>>> import numpy as np
>>> from numpy import linalg as LA
>>> np.set_printoptions(precision=2, suppress=True, linewidth=200, legacy="1.25")
>>> rnd = lambda a: np.round(a, 2) + 0
>>> m1 = np.load("case1.npy")
>>> m1
array([[-1.,  0.,  0.,  0.],
       [ 0.,  1.,  0.,  0.],
       [ 0.,  0., -1.,  0.],
       [ 0.,  0.,  0.,  1.]])
>>> M2 = np.array([[2, -3], [1, 1]])
>>> W2 = np.kron(M2, m1)
>>> LA.matrix_rank(W2)
8
>>> rnd(LA.norm(W2, 2)), rnd(LA.norm(M2, 2) * LA.norm(m1, 2))
(3.62, 3.62)
>>> W2
array([[-2.,  0.,  0.,  0.,  3., -0., -0., -0.],
       [ 0.,  2.,  0.,  0., -0., -3., -0., -0.],
       [ 0.,  0., -2.,  0., -0., -0.,  3., -0.],
       [ 0.,  0.,  0.,  2., -0., -0., -0., -3.],
       [-1.,  0.,  0.,  0., -1.,  0.,  0.,  0.],
       [ 0.,  1.,  0.,  0.,  0.,  1.,  0.,  0.],
       [ 0.,  0., -1.,  0.,  0.,  0., -1.,  0.],
       [ 0.,  0.,  0.,  1.,  0.,  0.,  0.,  1.]])
>>> cov = m1.T @ m1
>>> np.allclose(cov, cov.T)
True
>>> np.diag(cov)
array([1., 1., 1., 1.])
>>> LA.matrix_rank(cov)
4
>>> np.trace(cov), (m1 ** 2).sum()
(4.0, 4.0)
>>> rnd(LA.eigvalsh(cov)[::-1])
array([1., 1., 1., 1.])
>>> q, Rm = LA.qr(m1)
>>> q @ Rm
array([[-1.,  0.,  0.,  0.],
       [ 0.,  1.,  0.,  0.],
       [ 0.,  0., -1.,  0.],
       [ 0.,  0.,  0.,  1.]])
>>> Rm
array([[-1.,  0.,  0.,  0.],
       [ 0.,  1.,  0.,  0.],
       [ 0.,  0., -1.,  0.],
       [ 0.,  0.,  0.,  1.]])
>>> abs(Rm[0, 0]), rnd(LA.norm(m1[:, 0]))
(1.0, 1.0)
>>> np.abs(np.diag(Rm))
array([1., 1., 1., 1.])
>>> w, V = LA.eigh(m1)
>>> V.T @ V
array([[1., 0., 0., 0.],
       [0., 1., 0., 0.],
       [0., 0., 1., 0.],
       [0., 0., 0., 1.]])
>>> V @ np.diag(w) @ V.T
array([[-1.,  0.,  0.,  0.],
       [ 0.,  1.,  0.,  0.],
       [ 0.,  0., -1.,  0.],
       [ 0.,  0.,  0.,  1.]])
>>> rnd(LA.eigvalsh(m1 + 4 * np.eye(4)))
array([3., 3., 5., 5.])
>>> rnd(LA.svd(m1, compute_uv=False))
array([1., 1., 1., 1.])
>>> w
array([-1., -1.,  1.,  1.])
